% python3 -q
>>> import numpy as np
>>> import numpy.linalg as la
>>> np.set_printoptions(precision=2, suppress=True, linewidth=160)
>>> rd = lambda a: np.round(a, 2) + 0
>>> M = np.load("mat.npy")
>>> M
array([[ 1,  2, -4, -1, -4,  0,  4, -4, -5, -2, -5],
       [-1,  2, -3, -5,  4,  2, -5, -4,  1, -5,  5],
       [-1, -5,  0, -2,  1,  2,  5, -4, -3,  3,  1],
       [-2,  0, -2,  1,  0,  2,  0,  0,  5,  5,  1],
       [-2, -1,  1,  1, -3, -2,  4,  4, -4, -1, -2],
       [ 1, -3,  5, -3, -2, -3,  1, -5, -2,  1, -5],
       [ 2, -4, -3, -3,  3,  3, -3, -5, -2, -2, -2],
       [-2,  2, -2, -5,  5,  4, -3, -4,  5, -2,  0]])
>>> G = M.T @ M
>>> np.diag(G)
array([ 20,  63,  68,  75,  80,  50, 101, 130, 109,  73,  85])
>>> rd(la.svd(M, compute_uv=False) ** 2)
array([350.59, 221.74, 104.28,  70.03,  53.84,  31.49,  16.84,   5.19])
>>> np.allclose(G, G.T)
True
>>> U, sig, vt = la.svd(M, full_matrices=False)
>>> rd(vt @ vt.T)
array([[1., 0., 0., 0., 0., 0., 0., 0.],
       [0., 1., 0., 0., 0., 0., 0., 0.],
       [0., 0., 1., 0., 0., 0., 0., 0.],
       [0., 0., 0., 1., 0., 0., 0., 0.],
       [0., 0., 0., 0., 1., 0., 0., 0.],
       [0., 0., 0., 0., 0., 1., 0., 0.],
       [0., 0., 0., 0., 0., 0., 1., 0.],
       [0., 0., 0., 0., 0., 0., 0., 1.]])
>>> rd(sig)
array([18.72, 14.89, 10.21,  8.37,  7.34,  5.61,  4.1 ,  2.28])
>>> np.abs(U[:, 0]).round(6).argmax()
np.int64(1)
>>> rd(U.T @ M @ vt.T)
array([[18.72,  0.  ,  0.  ,  0.  ,  0.  ,  0.  ,  0.  ,  0.  ],
       [ 0.  , 14.89,  0.  ,  0.  ,  0.  ,  0.  ,  0.  ,  0.  ],
       [ 0.  ,  0.  , 10.21,  0.  ,  0.  ,  0.  ,  0.  ,  0.  ],
       [ 0.  ,  0.  ,  0.  ,  8.37,  0.  ,  0.  ,  0.  ,  0.  ],
       [ 0.  ,  0.  ,  0.  ,  0.  ,  7.34,  0.  ,  0.  ,  0.  ],
       [ 0.  ,  0.  ,  0.  ,  0.  ,  0.  ,  5.61,  0.  ,  0.  ],
       [ 0.  ,  0.  ,  0.  ,  0.  ,  0.  ,  0.  ,  4.1 ,  0.  ],
       [ 0.  ,  0.  ,  0.  ,  0.  ,  0.  ,  0.  ,  0.  ,  2.28]])
>>> rd(la.norm(M, "nuc"))
np.float64(71.53)
>>> rd(la.norm(M[1], 1)), rd(la.norm(M[1], np.inf))
(np.float64(37.0), np.float64(5.0))
>>> rd(la.norm(M, axis=0))
array([ 4.47,  7.94,  8.25,  8.66,  8.94,  7.07, 10.05, 11.4 , 10.44,  8.54,  9.22])
>>> rd(la.norm(M, 1)), rd(la.norm(M, np.inf))
(np.float64(30.0), np.float64(37.0))
>>> rd(la.norm(M) ** 2 / la.norm(M, 2) ** 2)
np.float64(2.44)
>>> la.norm(M, axis=1).argmax()
np.int64(1)
>>> rd(la.norm(M, axis=1))
array([11.14, 12.29,  9.75,  8.  ,  8.54, 10.63, 10.1 , 11.49])
>>> rd(la.norm(M[1] - M[4]))
np.float64(19.03)
>>> F = np.loadtxt("out9.csv", delimiter=",")
>>> F
array([[ 0.9 , -0.23,  0.17, -0.43,  1.49, -2.05,  0.73],
       [ 0.94,  1.  , -0.08,  2.25,  0.51,  0.74, -0.62],
       [ 0.5 ,  2.58,  0.99,  0.06, -0.45,  1.18, -0.56],
       [ 1.17, -1.52,  0.99, -1.24, -1.26,  0.26, -1.85],
       [ 0.33,  0.28, -1.45, -0.51, -0.13,  0.5 ,  0.44],
       [ 1.09,  1.27, -0.6 , -0.51,  1.09, -1.02,  0.42],
       [-0.86,  0.44, -0.73,  0.31, -0.89, -0.28, -0.31],
       [ 0.76, -0.36, -1.04, -0.37, -0.24,  0.08,  0.74],
       [-1.67,  0.27,  0.9 , -1.25, -1.22,  0.11, -1.39],
       [-0.51, -0.14, -1.28,  2.65, -0.69, -0.04, -0.56],
       [-0.38, -0.63, -1.37, -0.27,  2.38,  1.57, -0.49],
       [-0.13,  0.67, -1.05, -0.21,  0.03, -1.94, -2.48],
       [ 0.83, -0.52, -1.02, -0.47, -1.64,  2.01, -0.78]])
>>> U, sig, vt = la.svd(F, full_matrices=False)
>>> rd(U.T @ F @ vt.T)
array([[5.  , 0.  , 0.  , 0.  , 0.  , 0.  , 0.  ],
       [0.  , 4.5 , 0.  , 0.  , 0.  , 0.  , 0.  ],
       [0.  , 0.  , 4.05, 0.  , 0.  , 0.  , 0.  ],
       [0.  , 0.  , 0.  , 3.65, 0.  , 0.  , 0.  ],
       [0.  , 0.  , 0.  , 0.  , 3.28, 0.  , 0.  ],
       [0.  , 0.  , 0.  , 0.  , 0.  , 2.95, 0.  ],
       [0.  , 0.  , 0.  , 0.  , 0.  , 0.  , 2.66]])
>>> rd(sig / sig[0])
array([1.  , 0.9 , 0.81, 0.73, 0.66, 0.59, 0.53])
